$ python3 -q
>>> import numpy as np
>>> np.set_printoptions(precision=2, suppress=True, linewidth=160, sign=" ")
>>> def rd(a):
...     return np.round(a, 2) + 0
... 
>>> M = np.load("run10.npy")
>>> print(M)
[[ 0  0  0  0]
 [ 0  0  0  0]
 [ 0  0  4  6]
 [ 0  0  6  9]]
>>> # equal to its transpose
>>> print(M.reshape(-1, 2))
[[ 0  0]
 [ 0  0]
 [ 0  0]
 [ 0  0]
 [ 0  0]
 [ 4  6]
 [ 0  0]
 [ 6  9]]
>>> M.reshape(4, 5)
Traceback (most recent call last):
  File "<python-input-7>", line 1, in <module>
    M.reshape(4, 5)
    ~~~~~~~~~^^^^^^
ValueError: cannot reshape array of size 16 into shape (4,5)
>>> M.ravel(order="F")
array([ 0,  0,  0,  0,  0,  0,  0,  0,  0,  0,  4,  6,  0,  0,  6,  9])
>>> blk = M.reshape(4, 2, -1)
>>> blk.shape
(4, 2, 2)
>>> np.swapaxes(blk, 1, 2)[3]
array([[ 0,  6],
       [ 0,  9]])
>>> X = np.load("case5.npy")
>>> X
array([[ 0.,  0.,  0.,  0.],
       [ 0.,  0.,  0.,  3.],
       [ 0.,  0.,  0.,  0.],
       [ 0.,  3.,  0.,  0.]])
>>> np.linalg.matrix_rank(X)
np.int64(2)
>>> print(np.count_nonzero(X))
2
>>> np.diff(X, axis=0)
array([[ 0.,  0.,  0.,  3.],
       [ 0.,  0.,  0., -3.],
       [ 0.,  3.,  0.,  0.]])
>>> X.shape
(4, 4)
>>> print(np.abs(X).max())
3.0
>>> print(rd(np.linalg.norm(X)))
4.24
>>> np.unravel_index(np.abs(X).argmax(), X.shape)
(np.int64(1), np.int64(3))
>>> left, s, VT = np.linalg.svd(X)
>>> evecs = VT[:(s > 1e-8).sum()]
>>> rng = np.random.default_rng(613567)
>>> vec = X[1] + -3 * X[0] + rng.integers(2) * np.eye(4)[1]
>>> vec
array([ 0.,  0.,  0.,  3.])
>>> evecs.T @ evecs
array([[ 0.,  0.,  0.,  0.],
       [ 0.,  1.,  0.,  0.],
       [ 0.,  0.,  0.,  0.],
       [ 0.,  0.,  0.,  1.]])
>>> print(np.diag(evecs.T @ evecs))
[ 0.  1.  0.  1.]
>>> rd(np.linalg.norm(vec - evecs.T @ evecs @ vec))
np.float64(0.0)
>>> rd(np.linalg.eigvalsh(X).min())
np.float64(-3.0)
>>> [round(float(np.linalg.det(X[:i, :i])), 2) + 0 for i in range(1, 5)]
[0.0, 0.0, 0.0, 0.0]
>>> w, evecs = np.linalg.eigh(X)
>>> rd(evecs.T @ X @ evecs)
array([[-3.,  0.,  0.,  0.],
       [ 0.,  0.,  0.,  0.],
       [ 0.,  0.,  0.,  0.],
       [ 0.,  0.,  0.,  3.]])
>>> w
array([-3.,  0.,  0.,  3.])
>>> print(rd(evecs @ np.diag(w) @ evecs.T))
[[ 0.  0.  0.  0.]
 [ 0.  0.  0.  3.]
 [ 0.  0.  0.  0.]
 [ 0.  3.  0.  0.]]
>>> rd(np.linalg.svd(X, compute_uv=False))
array([ 3.,  3.,  0.,  0.])
>>> print(w.sum(), np.trace(X))
0.0 0.0
>>> arr = np.array([[1, -1, -1, 1, -1, 1, 1, -1], [1, -1, 1, -1, 1, -1, 1, -1]])
>>> print(arr)
[[ 1 -1 -1  1 -1  1  1 -1]
 [ 1 -1  1 -1  1 -1  1 -1]]
>>> u = np.array([3, 2, 0])
>>> print(np.array([np.convolve(row, u, "same") for row in arr]))
[[-1 -5  1 -1  1  5 -1 -2]
 [-1  1 -1  1 -1  1 -1 -2]]
>>> np.cross(arr[1, :3], arr[0, :3])
array([ 2,  2,  0])
>>> basis = np.sign(np.array([[1, 1, 0], [2, 1, 0], [1, 1, 2]]))
>>> other = (np.tril(basis, -1) + np.eye(3)) @ (np.triu(basis, 1) + np.eye(3))
>>> w = np.array([-1, -1, 2])
>>> W0 = np.rint(other * w @ np.linalg.inv(other)) + 0
>>> print(W0)
[[-1.  0.  0.]
 [ 0. -1.  0.]
 [ 0. -3.  2.]]
>>> u = np.array([2, 1, 5])
>>> other = W0 + np.outer(u, np.eye(3)[1])
>>> rd(np.linalg.det(other) / np.linalg.det(W0)), rd(1 + np.linalg.solve(W0, u)[1])
(np.float64(0.0), np.float64(0.0))
>>> other = W0 + rng.integers(-2, 3, (3, 1)) @ rng.integers(-2, 3, (1, 3))
>>> other
array([[-3.,  2.,  2.],
       [-1.,  0.,  1.],
       [-2., -1.,  4.]])
>>> np.linalg.matrix_rank(other - W0, tol=1e-8)
np.int64(1)
>>> np.abs(other - W0).sum(axis=1)
array([ 6.,  3.,  6.])
>>> q, Rm = np.linalg.qr(W0)
>>> abs(Rm[0, 0]), rd(np.linalg.norm(W0[:, 0]))
(np.float64(1.0), np.float64(1.0))
>>> print(np.allclose(Rm.T @ Rm, W0.T @ W0))
True
>>> print(np.trace(q @ q.T))
3.0
>>> rd(np.abs(np.diag(Rm)))
array([ 1.  ,  3.16,  0.63])
>>> rd(q @ Rm)
array([[-1.,  0.,  0.],
       [ 0., -1.,  0.],
       [ 0., -3.,  2.]])
>>> basis = np.array([[1, 2, -1], [0, -2, -2], [-2, 1, -2]])
>>> K = (rng.random((16, 3)) < 0.25) @ basis
>>> print(K)
[[ 0 -2 -2]
 [ 1  2 -1]
 [ 0  0  0]
 [ 0 -2 -2]
 [ 0 -2 -2]
 [ 0  0  0]
 [ 0  0  0]
 [-2 -1 -4]
 [ 0  0  0]
 [ 0 -2 -2]
 [ 0  0  0]
 [ 0  0  0]
 [ 1  2 -1]
 [ 0  0  0]
 [ 0  0  0]
 [-2  1 -2]]
>>> # rows 0 and 3 are equal
>>> Xc = K - K.mean(axis=0)
>>> left, s, VT = np.linalg.svd(Xc, full_matrices=False)
>>> rd(VT[0] * np.sign(VT[0, np.abs(VT[0]).argmax()]))
array([ 0.29,  0.69,  0.66])
>>> np.linalg.matrix_rank(Xc)
np.int64(3)
>>> Xc.mean(axis=0)
array([ 0.,  0.,  0.])
>>> print(rd(np.abs(VT[-1])))
[ 0.87  0.09  0.48]
>>> np.searchsorted(np.cumsum(s ** 2) / (s ** 2).sum(), 0.9) + 1
np.int64(3)
>>> np.abs(left[:, 0]).argmax()
np.int64(7)
>>> other = np.c_[K[:, :2] @ np.array([[0, 2], [3, 2]]), np.array([3, -2, -3, 0, -2, 0, -2, 1, 1, 0, -1, 0, 0, -2, -3, 1])]
>>> other
array([[-6, -4,  3],
       [ 6,  6, -2],
       [ 0,  0, -3],
       [-6, -4,  0],
       [-6, -4, -2],
       [ 0,  0,  0],
       [ 0,  0, -2],
       [-3, -6,  1],
       [ 0,  0,  1],
       [-6, -4,  0],
       [ 0,  0, -1],
       [ 0,  0,  0],
       [ 6,  6,  0],
       [ 0,  0, -2],
       [ 0,  0, -3],
       [ 3, -2,  1]])
>>> rd(np.linalg.norm(other - K @ np.linalg.lstsq(K, other)[0], axis=0))
array([ 0.  ,  0.  ,  6.54])
>>> np.linalg.matrix_rank(other)
np.int64(3)
>>> rd(np.linalg.lstsq(K, other[:, 0])[0])
array([ 0.,  3.,  0.])
>>> basis = K[[12, 13]].astype(float)
>>> for _ in range(6):
...     z = np.linalg.norm(K[:, None] - basis, axis=-1).argmin(axis=1)
...     basis = np.array([K[z == j].mean(axis=0) for j in range(2)])
... 
>>> print(z)
[ 1  0  1  1  1  1  1  1  1  1  1  1  0  1  1  1]
>>> rd(basis[1] - basis[0])
array([-1.29, -2.57,  0.  ])
>>> rd(basis)
array([[ 1.  ,  2.  , -1.  ],
       [-0.29, -0.57, -1.  ]])
>>> mat = np.load("block17.npy")
>>> mat
array([[-1.,  1.,  1.,  1.],
       [ 1., -1.,  1.,  1.],
       [ 1.,  1., -1.,  1.],
       [ 1.,  1.,  1., -1.]])
>>> # symmetric
>>> other = np.linalg.inv(mat)
>>> mat @ other
array([[ 1.,  0.,  0.,  0.],
       [ 0.,  1.,  0.,  0.],
       [ 0.,  0.,  1.,  0.],
       [ 0.,  0.,  0.,  1.]])
>>> other
array([[-0.25,  0.25,  0.25,  0.25],
       [ 0.25, -0.25,  0.25,  0.25],
       [ 0.25,  0.25, -0.25,  0.25],
       [ 0.25,  0.25,  0.25, -0.25]])
>>> np.all(np.linalg.eigvalsh(mat) > 0)
np.False_
>>> rd(np.linalg.eigvalsh(mat).min())
np.float64(-2.0)
>>> F = np.loadtxt("layer5.csv", delimiter=",")
>>> F
array([[ 37.39,  25.81,  -5.53],
       [ 34.97,  23.8 ,  -5.09],
       [ 17.66,   9.92,  -1.82],
       [ 16.45,   9.  ,  -1.59],
       [ 14.17,   7.3 ,  -1.15],
       [  6.96,   2.34,   0.18],
       [  4.46,   0.89,   0.56],
       [  2.7 ,   0.08,   0.73],
       [  1.1 ,  -0.33,   0.66],
       [  0.78,  -0.33,   0.58],
       [  0.05,  -0.04,   0.07],
       [  0.02,  -0.02,   0.03],
       [ -0.04,   0.04,  -0.06],
       [ -0.1 ,   0.11,  -0.17],
       [ -0.34,   0.54,  -0.87],
       [ -0.38,   0.64,  -1.05],
       [ -0.53,   0.97,  -1.78],
       [ -0.55,   1.01,  -1.89],
       [ -0.55,   1.01,  -1.89],
       [ -0.79,   1.28,  -2.95],
       [ -3.68,  -0.24,  -8.44],
       [ -3.77,  -0.32,  -8.56],
       [ -9.45,  -5.54, -13.76],
       [-14.67, -10.68, -17.22]])
>>> rd(np.linalg.norm(F, 1)), rd(np.linalg.norm(F, np.inf))
(np.float64(171.56), np.float64(68.73))
>>> rd(np.linalg.norm(F[2], 1)), rd(np.linalg.norm(F[2], np.inf))
(np.float64(29.4), np.float64(17.66))
>>> np.linalg.norm(F, axis=1).argmax()
np.int64(0)
>>> rd(np.linalg.norm(F[2] - F[12]))
np.float64(20.35)
>>> rd(np.linalg.norm(F, 2))
np.float64(73.52)
>>> rd(np.linalg.norm(F, "nuc"))
np.float64(105.84)
>>> rd(np.linalg.norm(F) ** 2 / np.linalg.norm(F, 2) ** 2)
np.float64(1.14)
>>> vec = np.array([1, -1, 1])
>>> np.linalg.norm(F @ vec) <= np.linalg.norm(F, 2) * np.linalg.norm(vec) + 1e-9
np.True_
>>> (F @ vec).argmax()
np.int64(1)
>>> np.sign((F @ vec).round(6))
array([ 1.,  1.,  1.,  1.,  1.,  1.,  1.,  1.,  1.,  1.,  1.,  1., -1., -1., -1., -1., -1., -1., -1., -1., -1., -1., -1., -1.])
>>> F @ np.eye(3)[0]
array([ 37.39,  34.97,  17.66,  16.45,  14.17,   6.96,   4.46,   2.7 ,   1.1 ,   0.78,   0.05,   0.02,  -0.04,  -0.1 ,  -0.34,  -0.38,  -0.53,  -0.55,  -0.55,
        -0.79,  -3.68,  -3.77,  -9.45, -14.67])
>>> basis = np.array([[2, 1, -1], [-9, -2, 1], [-5, 8, 0]])
>>> J = np.repeat(basis, 20 // 3, axis=0)
>>> J = J + 0.02 * rng.normal(size=J.shape)
>>> rd(J)
array([[ 2.  ,  0.98, -1.01],
       [ 1.98,  1.02, -1.  ],
       [ 2.  ,  0.96, -1.  ],
       [ 2.  ,  1.  , -1.  ],
       [ 1.99,  0.99, -0.95],
       [ 2.  ,  1.02, -1.03],
       [-8.96, -2.02,  0.98],
       [-8.98, -1.99,  1.  ],
       [-9.03, -1.98,  1.02],
       [-9.02, -2.  ,  0.98],
       [-8.98, -2.  ,  1.01],
       [-9.02, -1.97,  1.03],
       [-5.  ,  7.99,  0.  ],
       [-5.03,  7.99, -0.02],
       [-4.99,  7.98, -0.01],
       [-5.01,  7.96,  0.03],
       [-4.99,  7.99,  0.02],
       [-5.  ,  8.01, -0.02]])
>>> basis = J[[15, 3]].astype(float)
>>> for _ in range(3):
...     z = np.linalg.norm(J[:, None] - basis, axis=-1).argmin(axis=1)
...     basis = np.array([J[z == j].mean(axis=0) for j in range(2)])
... 
>>> z
array([ 1,  1,  1,  1,  1,  1,  0,  0,  0,  0,  0,  0,  0,  0,  0,  0,  0,  0])
>>> rd(basis[1] - basis[0])
array([ 9. , -2. , -1.5])
>>> np.bincount(z)
array([ 12,   6])
>>> rd(basis)
array([[-7.  ,  3.  ,  0.5 ],
       [ 2.  ,  0.99, -1.  ]])
>>> np.abs(basis[1] - basis[0]).argmax()
np.int64(0)
